% ipython --no-banner

In [1]: import numpy as np

In [2]: np.set_printoptions(suppress=True, linewidth=120)

In [3]: def rnd(a):
   ...:     return np.round(a, 3) + 0
   ...: 

In [4]: J = np.load("x.npy")

In [5]: J
Out[5]: 
array([[ 0,  0,  0,  0,  0,  0,  0,  0,  0,  0],
       [ 0,  0,  0,  0,  0,  0,  0,  0,  0,  0],
       [-6,  3,  6,  3, -3,  0,  0, -3, -6,  0],
       [-4,  2,  4,  2, -2,  0,  0, -2, -4,  0],
       [-2,  1,  2,  1, -1,  0,  0, -1, -2,  0]])

In [6]: [round(float(x), 3) for x in np.linalg.svd(J, compute_uv=False)[:3]]
Out[6]: [14.967, 0.0, 0.0]

In [7]: left, s, vt = np.linalg.svd(J)

In [8]: evecs = vt[:(s > 1e-8).sum()]

In [9]: rng = np.random.default_rng(7828)

In [10]: x = J[3] + 3 * J[1] + rng.integers(2) * np.eye(10)[4]

In [11]: x
Out[11]: array([-4.,  2.,  4.,  2., -1.,  0.,  0., -2., -4.,  0.])

In [12]: rnd(np.linalg.norm(x - evecs.T @ evecs @ x))
Out[12]: np.float64(0.968)

In [13]: rnd(np.diag(evecs.T @ evecs))
Out[13]: array([0.25 , 0.062, 0.25 , 0.063, 0.063, 0.   , 0.   , 0.063, 0.25 , 0.   ])

In [14]: np.allclose(evecs.T @ evecs @ x, x)
Out[14]: False

In [15]: J @ J
---------------------------------------------------------------------------
ValueError                                Traceback (most recent call last)
Cell In[15], line 1
----> 1 J @ J

ValueError: matmul: Input operand 1 has a mismatch in its core dimension 0, with gufunc signature (n?,k),(k,m?)->(n?,m?) (size 5 is different from 10)

In [16]: gram = J.T @ J

In [17]: print((J @ J.T).shape)
(5, 5)

In [18]: np.linalg.matrix_rank(gram)
Out[18]: np.int64(1)

In [19]: gram
Out[19]: 
array([[ 56, -28, -56, -28,  28,   0,   0,  28,  56,   0],
       [-28,  14,  28,  14, -14,   0,   0, -14, -28,   0],
       [-56,  28,  56,  28, -28,   0,   0, -28, -56,   0],
       [-28,  14,  28,  14, -14,   0,   0, -14, -28,   0],
       [ 28, -14, -28, -14,  14,   0,   0,  14,  28,   0],
       [  0,   0,   0,   0,   0,   0,   0,   0,   0,   0],
       [  0,   0,   0,   0,   0,   0,   0,   0,   0,   0],
       [ 28, -14, -28, -14,  14,   0,   0,  14,  28,   0],
       [ 56, -28, -56, -28,  28,   0,   0,  28,  56,   0],
       [  0,   0,   0,   0,   0,   0,   0,   0,   0,   0]])

In [20]: np.trace(gram), (J ** 2).sum()
Out[20]: (np.int64(224), np.int64(224))

In [21]: np.allclose(gram, gram.T)
Out[21]: True

In [22]: print(rnd(np.linalg.det(gram)))
0.0

In [23]: print(gram @ gram)
[[ 12544  -6272 -12544  -6272   6272      0      0   6272  12544      0]
 [ -6272   3136   6272   3136  -3136      0      0  -3136  -6272      0]
 [-12544   6272  12544   6272  -6272      0      0  -6272 -12544      0]
 [ -6272   3136   6272   3136  -3136      0      0  -3136  -6272      0]
 [  6272  -3136  -6272  -3136   3136      0      0   3136   6272      0]
 [     0      0      0      0      0      0      0      0      0      0]
 [     0      0      0      0      0      0      0      0      0      0]
 [  6272  -3136  -6272  -3136   3136      0      0   3136   6272      0]
 [ 12544  -6272 -12544  -6272   6272      0      0   6272  12544      0]
 [     0      0      0      0      0      0      0      0      0      0]]

In [24]: rnd(np.sort(np.linalg.eigvals(gram).real))
Out[24]: array([  0.,   0.,   0.,   0.,   0.,   0.,   0.,   0.,   0., 224.])

In [25]: F = np.loadtxt("out5.csv", delimiter=",")

In [26]: F
Out[26]: 
array([[  4.,   4.,   0.,   2.,   5.,   1.,  -3.,   3.,   5.,   0.,  -1.,   3.,   3.,  -1.,  -3.],
       [  0.,   1.,  -3.,   5.,   3.,   5.,  -4.,  -4.,   0.,   0.,   2.,   5.,   1.,  -1.,   2.],
       [ -5.,   4.,   5.,   1.,  -5.,  -4.,   1.,  -4.,  -1.,  -1.,   5.,   3.,   4.,  -3.,   2.],
       [  3.,   0.,  -1.,   0.,   5.,  -1.,   2.,   2.,   5.,  -1.,  -2.,  -1.,   2.,  -3.,   4.],
       [  4.,   2.,  -5.,  -1.,   1.,  -3.,  -2.,  -1.,  -4.,  -3.,   5.,   1.,   0.,   4.,  -3.],
       [ -5.,  -3.,  -5.,   4.,   3.,  -4.,   5.,  -2.,   0.,   1.,  -4.,  -1.,   2.,   1.,   3.],
       [ -5.,  -3.,  -1.,   5.,   2.,   0.,   3.,   2.,  -3.,  -3.,   4.,   0.,  -3.,  -3.,  -5.],
       [ -4.,  -4.,   0.,   1.,   5.,  -4.,  -3.,   1.,  -3.,   5.,   4.,   4.,   4.,   5.,  -3.],
       [  1.,   2.,  -2.,  -4.,   5.,  -4.,  -1.,   5.,   1.,   4.,   0.,   0.,  -1.,   1.,  -4.],
       [ -2.,  -3.,   0.,  -4.,  -4.,   1.,  -1.,   4.,  -3.,   0.,   5.,   4.,  -2.,  -4.,  -3.],
       [  5.,   3.,  -5.,  -5.,  -4.,  -5.,  -4.,   1.,   2.,   3.,   0.,  -1.,  -2.,   0.,   1.],
       [ -4.,  -5.,   0.,   2.,  -2.,  -3.,   5.,  -3.,  -5.,  -5.,   0.,   3.,   4.,  -4.,   1.],
       [  4.,   7.,  -9.,  17.,  14.,  16., -15.,  -9.,   5.,   0.,   5.,  18.,   6.,  -4.,   3.]])

In [27]: # rank 12

In [28]: np.linalg.lstsq(F[:-1].T, F[-1])[2]
Out[28]: np.int32(12)

In [29]: np.allclose(F[:-1].T @ np.linalg.lstsq(F[:-1].T, F[-1])[0], F[-1])
Out[29]: True

In [30]: np.abs(np.diag(np.linalg.qr(F)[1])) > 1e-9
Out[30]: array([ True,  True,  True,  True,  True,  True,  True,  True,  True,  True,  True,  True, False])

In [31]: rnd(np.trace(np.linalg.pinv(F) @ F))
Out[31]: np.float64(12.0)

In [32]: left, s, vt = np.linalg.svd(F)

In [33]: np.argmax(s[:-1] / (s[1:] + 1e-6)) + 1
Out[33]: np.int64(12)

In [34]: Y = left[:, :12] @ np.diag(s[:12]) @ vt[:12]

In [35]: rnd(np.abs(F - Y).max())
Out[35]: np.float64(0.0)

In [36]: rnd(np.linalg.norm(F - Y, 2)), rnd(s[12])
Out[36]: (np.float64(0.0), np.float64(0.0))

In [37]: print(rnd(np.linalg.norm(F - Y) / np.linalg.norm(F)))
0.0

In [38]: T = np.stack([F, 4 * F, F[::-1]])

In [39]: print(np.linalg.matrix_rank(T))
[12 12 12]

In [40]: print(T.shape)
(3, 13, 15)

In [41]: left, s, vt = np.linalg.svd(F)

In [42]: evecs = vt[:(s > 1e-8).sum()]

In [43]: x = F[3] + 4 * F[9] + rng.integers(2) * np.eye(15)[5]

In [44]: x
Out[44]: array([ -5., -12.,  -1., -16., -11.,   3.,  -2.,  18.,  -7.,  -1.,  18.,  15.,  -6., -19.,  -8.])

In [45]: rnd(np.linalg.norm(x - evecs.T @ evecs @ x))
Out[45]: np.float64(0.0)

In [46]: th = np.radians(60)

In [47]: r_ = np.eye(15)

In [48]: r_[8, 8] = r_[9, 9] = np.cos(th)

In [49]: r_[8, 9], r_[9, 8] = -np.sin(th), np.sin(th)

In [50]: Y = F @ r_.T

In [51]: print(np.allclose(np.linalg.norm(F, axis=1), np.linalg.norm(Y, axis=1)))
True

In [52]: np.allclose(F @ F.T, Y @ Y.T)
Out[52]: True

In [53]: rnd(np.linalg.svd(F, compute_uv=False)), rnd(np.linalg.svd(Y, compute_uv=False))
Out[53]: 
(array([42.74 , 21.888, 17.544, 16.283, 13.183, 11.584, 10.385,  8.83 ,  7.177,  4.434,  3.227,  1.985,  0.   ]),
 array([42.74 , 21.888, 17.544, 16.283, 13.183, 11.584, 10.385,  8.83 ,  7.177,  4.434,  3.227,  1.985,  0.   ]))

In [54]: rnd(np.linalg.det(r_)), np.trace(r_)
Out[54]: (np.float64(1.0), np.float64(14.0))

In [55]: rnd(np.abs(Y - F).max(axis=0))
Out[55]: array([0.   , 0.   , 0.   , 0.   , 0.   , 0.   , 0.   , 0.   , 6.83 , 5.098, 0.   , 0.   , 0.   , 0.   , 0.   ])

In [56]: M = np.loadtxt("test15.csv", delimiter=",")

In [57]: M
Out[57]: 
array([[0., 0., 0., 0., 0., 0., 0., 0., 0., 0., 1., 1., 0.],
       [0., 0., 0., 1., 0., 1., 0., 1., 1., 0., 0., 0., 1.],
       [0., 0., 0., 1., 1., 0., 1., 1., 1., 0., 0., 0., 1.],
       [0., 1., 1., 0., 1., 1., 1., 1., 1., 0., 0., 0., 1.],
       [0., 0., 1., 1., 0., 1., 1., 1., 0., 0., 0., 0., 1.],
       [0., 1., 0., 1., 1., 0., 0., 1., 1., 0., 0., 0., 1.],
       [0., 0., 1., 1., 1., 0., 0., 1., 0., 0., 0., 0., 1.],
       [0., 1., 1., 1., 1., 1., 1., 0., 1., 0., 0., 0., 1.],
       [0., 1., 1., 1., 0., 1., 0., 1., 0., 0., 0., 0., 0.],
       [0., 0., 0., 0., 0., 0., 0., 0., 0., 0., 1., 1., 0.],
       [1., 0., 0., 0., 0., 0., 0., 0., 0., 1., 0., 1., 0.],
       [1., 0., 0., 0., 0., 0., 0., 0., 0., 1., 1., 0., 0.],
       [0., 1., 1., 1., 1., 1., 1., 1., 0., 0., 0., 0., 0.]])

In [58]: # symmetric, so the eigenvalues are real

In [59]: Y = M + rng.integers(-2, 3, (13, 12)) @ rng.integers(-2, 3, (12, 13))

In [60]: print(Y)
[[  6.   4.   1. -10.  -7.  -1.  -8.  -5.   9.  10.  -6.   9.  -1.]
 [ -3.   2.   0.  -3.   2.  -8.   7.   1.  -5.  -4.  -2.  -2.  -1.]
 [  1.  -7.  -2. -11.   1.   1.  -3.  -5.   7.  15.  -5.   2.  -2.]
 [ -5.  -6. -10.  -2.   2.   2.   4.  -2.   5.  11.  -8.   7.  -4.]
 [  3. -10.  -6.  -5.   0.   6.  -8.  -9.   4.   8.   1.   4.   9.]
 [  7.   6.   7.   7.  -6.  -8.   7.   8.  -7.  -1.   5.  -7.   7.]
 [-11. -18.  -5.   0.   2.   6. -12.   0.   2.  20.  -5.  -5.   4.]
 [  5.   6.   4.   6.   8.  -3.   9.   2.   3.  10.  -2.   1.  -4.]
 [ -6.   3.   3.  -5.  12. -12.   4.  16.  -5.  -2.  -5.  -6.  -8.]
 [ -2.   5.   4.  -2.   4.  10. -10. -13.   5.   4. -11.   2. -10.]
 [-12.  -6.  -2.  11.   1.  -2.   6.   5. -11.   0.   1.  -8.   4.]
 [ -5.   6.   5.   7.   1.   1.   0.   3.  -5.  -5.   0.  -4.   1.]
 [ 12.   7.   1. -10.  -1.  -6.   2.  -1.   7.  -3.   0.   8.  -5.]]

In [61]: rnd(np.linalg.svd(Y - M, compute_uv=False))
Out[61]: array([54.839, 40.808, 31.239, 25.845, 19.2  , 17.427, 12.244, 10.42 ,  6.291,  3.884,  2.44 ,  0.136,  0.   ])

In [62]: np.abs(Y - M).sum(axis=1)
Out[62]: array([77., 43., 64., 68., 75., 81., 91., 59., 86., 82., 72., 46., 64.])
